$ python3 -q
>>> import numpy as np
>>> np.set_printoptions(suppress=True, linewidth=200)
>>> mat = np.minimum.outer(np.arange(1, 5), np.arange(1, 5)) * -2
>>> print(mat)
[[-2 -2 -2 -2]
 [-2 -4 -4 -4]
 [-2 -4 -6 -6]
 [-2 -4 -6 -8]]
>>> x0 = np.array([1, 1, 6, 1])
>>> rhs = mat @ x0
>>> beta, lr = np.zeros(4), 1 / np.linalg.norm(mat, 2) ** 2
>>> for i in range(200):
...     beta -= lr * mat.T @ (mat @ beta - rhs)
...     if i % 50 == 0: print(i, round(np.linalg.norm(mat @ beta - rhs), 1))
... 
0 3.0
50 2.6
100 2.3
150 2.1
>>> beta.round(1)
array([1. , 2.2, 3.7, 2.2])
>>> round(float(np.linalg.cond(mat)), 1)
29.3
>>> m1 = np.load("block2.npy")
>>> m1
array([[2., 5., 0.],
       [5., 3., 5.],
       [0., 5., 1.]])
>>> np.all(np.linalg.eigvalsh(m1) > 0)
np.False_
>>> print(np.round(np.linalg.eigvalsh(m1).min(), 1))
-4.9
>>> print([round(float(np.linalg.det(m1[:i, :i])), 2) + 0 for i in range(1, 4)])
[2.0, -19.0, -69.0]
>>> rng = np.random.default_rng(2225)
>>> F = np.eye(4, dtype=int)[rng.permutation(4)]
>>> F
array([[0, 1, 0, 0],
       [0, 0, 0, 1],
       [0, 0, 1, 0],
       [1, 0, 0, 0]])
>>> np.einsum("ii->", F)
np.int64(1)
>>> print(round(float(np.linalg.det(2 * F)), 1), round(float(np.linalg.det(F)), 1))
16.0 1.0
>>> np.round(np.linalg.eigvals(F), 1)
array([-0.5+0.9j, -0.5-0.9j,  1. +0.j ,  1. +0.j ])
>>> np.round(np.poly(F), 1) + 0
array([ 1., -1.,  0., -1.,  1.])
>>> sigma = 20 * 0.2 ** np.arange(3)
>>> E = rng.normal(size=(22, 3)) * rng.permutation(sigma)
>>> E.round(1)
array([[ -0.7,  -1.1,  -9.3],
       [  0.9,  -2.5,  37.6],
       [  1. ,   4.5,   5.7],
       [ -1.4,  -2.9,  31.2],
       [  1.8,  -3.4,  -1.2],
       [ -0.4,   3.4,  -9.3],
       [ -0.4,   3. ,  -5.1],
       [ -0.4,   2. , -10.9],
       [ -0.4,   6.6,   5.2],
       [ -0.7,  -2.4,  -8.1],
       [  0.2,  -8.7,  -6.7],
       [ -0.1,   3.3,   8.2],
       [ -0.8,   1.9,   1.9],
       [ -0.1,  -6.5,  15.8],
       [ -0.2,   7.8,  -2.3],
       [ -0.9,   1.6, -24.9],
       [ -0.9,  -5.5, -48.1],
       [  0.7,   9.3,  19.6],
       [  0.3,   2.2,  -8.5],
       [ -0.8,  -1.2,  26.5],
       [  0.3,   1.7,  -9.2],
       [ -0.3,   3.9,   9.9]])
>>> A2 = E / np.linalg.norm(E, axis=1, keepdims=True)
>>> cov = A2 @ A2.T
>>> cov[19].round(1)
array([-1. ,  1. ,  0.7,  1. , -0.3, -1. , -0.9, -1. ,  0.6, -0.9, -0.6,  0.9,  0.7,  0.9, -0.3, -1. , -1. ,  0.9, -1. ,  1. , -1. ,  0.9])
>>> (cov - 2 * np.eye(22)).round(6).argmax(axis=1)
array([16, 19, 17, 19, 10, 18,  5, 20, 12,  0,  4, 21,  8,  3,  6,  7,  0, 11, 20,  3,  7, 11])
>>> round(np.degrees(np.arccos(np.clip(cov[19, 0], -1, 1))), 1)
np.float64(168.9)
>>> Xs = E - E.mean(axis=0)
>>> left, sigma, vt = np.linalg.svd(Xs, full_matrices=False)
>>> np.abs(left[:, 0]).argmax()
np.int64(16)
>>> np.round(np.abs(vt[-1]), 1) + 0
array([1., 0., 0.])
>>> round(float((sigma ** 2).sum() ** 2 / (sigma ** 4).sum()), 1)
1.1
>>> np.searchsorted(np.cumsum(sigma ** 2) / (sigma ** 2).sum(), 0.9) + 1
np.int64(1)
>>> np.linalg.matrix_rank(Xs)
np.int64(3)
>>> sigma.round(1)
array([86.4, 21. ,  3.4])
>>> print(np.round(sigma ** 2 / (sigma ** 2).sum(), 1) + 0)
[0.9 0.1 0. ]
>>> K = np.array([[-2, -1, 2, 1], [-1, 2, -1, 2], [-2, 2, 1, 2], [2, 1, -1, 0]])
>>> K[:, 3] = -1 * K[:, 0]
>>> K
array([[-2, -1,  2,  2],
       [-1,  2, -1,  1],
       [-2,  2,  1,  2],
       [ 2,  1, -1, -2]])
>>> rk = np.linalg.matrix_rank(K)
>>> rk
np.int64(3)
>>> null = np.linalg.svd(K)[2][rk:].T
>>> print(np.round(K @ null, 1) + 0)
[[0.]
 [0.]
 [0.]
 [0.]]
>>> print(np.linalg.matrix_rank(K.T @ K), np.linalg.matrix_rank(K @ K.T))
3 3
>>> print(np.round(K @ np.linalg.pinv(K) @ K, 1))
[[-2. -1.  2.  2.]
 [-1.  2. -1.  1.]
 [-2.  2.  1.  2.]
 [ 2.  1. -1. -2.]]
>>> np.allclose(K[:-1].T @ np.linalg.lstsq(K[:-1].T, K[-1])[0], K[-1])
True
>>> np.unique(K.round(6), axis=0).shape
(4, 4)
>>> proj = np.triu(np.array([[3, 1, 2, -1], [1, -2, 0, 1], [-3, 3, 2, -1], [1, -1, -1, -3]]), 1) + np.eye(4)
>>> A2 = proj @ K @ np.linalg.inv(proj)
>>> print(proj @ K - K @ proj)
[[-7.  7.  6.  8.]
 [ 2.  2.  1. -6.]
 [-2.  1.  5. -1.]
 [ 0. -2. -4.  0.]]
>>> A2
array([[-9., 13., 22.,  9.],
       [ 1.,  2., -4., -6.],
       [-4.,  5., 10.,  5.],
       [ 2., -1., -5., -4.]])
>>> f, r1 = K[1], K[2]
>>> f @ f
np.int64(7)
>>> f @ r1
np.int64(7)
>>> p = (f @ r1) / (f @ f) * f
>>> round(float(np.linalg.norm(f + r1) ** 2 + np.linalg.norm(f - r1) ** 2), 1)
40.0
>>> print(np.outer(f, r1))
[[ 2 -2 -1 -2]
 [-4  4  2  4]
 [ 2 -2 -1 -2]
 [-2  2  1  2]]
>>> print(r1 - p)
[-1.  0.  2.  1.]
>>> np.linalg.matrix_rank(np.outer(f, r1))
np.int64(1)
>>> feats = np.load("a.npy")
>>> feats
array([[-1, -1,  0,  0,  0,  0],
       [-1, -1,  0,  0,  0,  0],
       [-2,  1,  0,  0,  0,  0],
       [ 0,  0, -1, -1,  0,  0],
       [ 0,  0, -1, -1,  0,  0],
       [ 0,  0, -2,  1,  0,  0],
       [ 0,  0,  0,  0, -1, -1],
       [ 0,  0,  0,  0, -1, -1],
       [ 0,  0,  0,  0, -2,  1]])
>>> x0 = np.array([-2, 2, -1, 1, 1, 2])
>>> rhs = feats @ x0
>>> print(rhs)
[ 0  0  6  0  0  3 -3 -3  0]
>>> rhs = rhs + 0.3 * rng.normal(size=9)
>>> print(rhs.round(1) + 0)
[ 0.1  0.   5.9 -0.1  0.1  3.4 -2.9 -2.4  0.1]
>>> beta, *_ = np.linalg.lstsq(feats, rhs)
>>> np.round(np.linalg.norm(rhs - feats @ beta), 1)
np.float64(0.3)
>>> A2 = np.array([[2, 3, 3], [1, 3, 0], [1, 2, 2], [1, 2, 2], [0, 0, 1], [1, 0, 1]])
>>> print(np.einsum("ij,ij->i", feats, feats))
[2 2 5 2 2 5 2 2 5]
>>> np.linalg.matrix_rank(np.vstack([feats, A2.T]))
np.int64(6)
>>> np.einsum("ik,kj->ij", feats, A2)
array([[-3, -6, -3],
       [-3, -6, -3],
       [-3, -3, -6],
       [-2, -4, -4],
       [-2, -4, -4],
       [-1, -2, -2],
       [-1,  0, -2],
       [-1,  0, -2],
       [ 1,  0, -1]])
>>> np.linalg.matrix_rank(feats @ A2)
np.int64(3)
>>> np.vstack([feats, A2.T]).shape
(12, 6)
>>> np.round(np.linalg.pinv(feats), 1)
array([[-0.2, -0.2, -0.3,  0. ,  0. ,  0. ,  0. ,  0. ,  0. ],
       [-0.3, -0.3,  0.3,  0. ,  0. ,  0. ,  0. ,  0. ,  0. ],
       [ 0. ,  0. ,  0. , -0.2, -0.2, -0.3,  0. ,  0. ,  0. ],
       [ 0. ,  0. ,  0. , -0.3, -0.3,  0.3,  0. ,  0. ,  0. ],
       [ 0. ,  0. ,  0. ,  0. ,  0. ,  0. , -0.2, -0.2, -0.3],
       [ 0. ,  0. ,  0. ,  0. ,  0. ,  0. , -0.3, -0.3,  0.3]])
>>> feats.T @ feats
array([[6, 0, 0, 0, 0, 0],
       [0, 3, 0, 0, 0, 0],
       [0, 0, 6, 0, 0, 0],
       [0, 0, 0, 3, 0, 0],
       [0, 0, 0, 0, 6, 0],
       [0, 0, 0, 0, 0, 3]])
>>> np.round(np.linalg.svd(feats, compute_uv=False), 1)
array([2.4, 2.4, 2.4, 1.7, 1.7, 1.7])
>>> feats[:, 2] @ feats[:, 0]
np.int64(0)
>>> print(np.round(np.linalg.norm(feats, axis=0), 1))
[2.4 1.7 2.4 1.7 2.4 1.7]
